In [1]: import numpy as np

In [2]: import numpy.linalg as la

In [3]: np.set_printoptions(suppress=True, linewidth=140)

In [4]: m1 = np.load("a.npy")

In [5]: print(m1)
[[0 0 2 0]
 [1 2 2 1]
 [0 3 3 0]
 [0 1 1 2]]

In [6]: hat = np.triu(np.array([[3, -4, 9, 7], [-8, 2, -6, -8], [7, -7, -4, 4], [5, 9, -5, -5]]), 1) + np.eye(4)

In [7]: M2 = hat @ m1 @ la.inv(hat)

In [8]: print(la.matrix_rank(M2))
4

In [9]: print(np.round(la.det(M2), 2))
12.0

In [10]: print(np.round(np.poly(M2), 2))
[ 1. -7.  9. -6. 12.]

In [11]: Q = m1.astype(float).copy()

In [12]: for j in range(4):
    ...:     Q[:, j] -= Q[:, :j] @ (Q[:, :j].T @ Q[:, j])
    ...:     Q[:, j] /= la.norm(Q[:, j])
    ...: 

In [13]: print(Q.round(2) + 0)
[[ 0.    0.    1.    0.  ]
 [ 1.    0.    0.    0.  ]
 [ 0.    0.95  0.   -0.32]
 [ 0.    0.32  0.    0.95]]

In [14]: print(np.round(Q.T @ Q, 2) + 0)
[[1. 0. 0. 0.]
 [0. 1. 0. 0.]
 [0. 0. 1. 0.]
 [0. 0. 0. 1.]]

In [15]: feats = np.load("case15.npy")

In [16]: print(feats)
[[ 6  2  9  5  2  6  2]
 [ 2  2  3  2  2  2  2]
 [ 7  6 11  7  6  8  6]
 [ 2  0  4  2  0  4  0]
 [ 3  6  9  6  6 12  6]
 [ 6  2  9  5  2  6  2]
 [ 0  2  1  1  2  2  2]
 [ 4  6  9  6  6 10  6]
 [ 8  0 10  5  0  4  0]]

In [17]: M2 = feats[0, 0] * feats[1:] - np.outer(feats[1:, 0], feats[0])

In [18]: print(M2)
[[  0   8   0   2   8   0   8]
 [  0  22   3   7  22   6  22]
 [  0  -4   6   2  -4  12  -4]
 [  0  30  27  21  30  54  30]
 [  0   0   0   0   0   0   0]
 [  0  12   6   6  12  12  12]
 [  0  28  18  16  28  36  28]
 [  0 -16 -12 -10 -16 -24 -16]]

In [19]: print(np.round(feats[:, 0] / feats[0, 0], 2))
[1.   0.33 1.17 0.33 0.5  1.   0.   0.67 1.33]

In [20]: M2 = feats / la.norm(feats, axis=1, keepdims=True)

In [21]: cov = M2 @ M2.T

In [22]: print((np.abs(cov) > 0.9).astype(int))
[[1 1 1 1 0 1 0 1 1]
 [1 1 1 0 1 1 0 1 0]
 [1 1 1 0 1 1 0 1 0]
 [1 0 0 1 0 1 0 0 1]
 [0 1 1 0 1 0 1 1 0]
 [1 1 1 1 0 1 0 1 1]
 [0 0 0 0 1 0 1 1 0]
 [1 1 1 0 1 1 1 1 0]
 [1 0 0 1 0 1 0 0 1]]

In [23]: X = np.array([[0, 2, 0], [1, 1, 1], [2, 0, 1]])

In [24]: Q, evecs = la.qr(X[:, :2])[0], la.qr(X[:, 2:])[0]

In [25]: sig = la.svd(Q.T @ evecs, compute_uv=False)

In [26]: print((sig > 0.9).sum())
1

In [27]: print(round(float(la.norm(Q @ Q.T - evecs @ evecs.T, 2)), 2))
1.0

In [28]: print(np.round(np.degrees(np.arccos(sig.clip(0, 1))), 2))
[16.78]

In [29]: M2 = la.inv(X)

In [30]: print(np.round(la.inv(M2), 2))
[[-0.  2. -0.]
 [ 1.  1.  1.]
 [ 2.  0.  1.]]

In [31]: print(np.allclose(M2, X.T))
False

In [32]: print(np.round(la.cond(X), 2))
7.86

In [33]: cov = X.T @ X

In [34]: print(np.round(la.eigvalsh(cov)[::-1], 2))
[7.59 4.29 0.12]

In [35]: print(la.matrix_rank(cov))
3

In [36]: print(np.allclose(cov, cov.T))
True

In [37]: print(np.diag(cov))
[5 5 2]
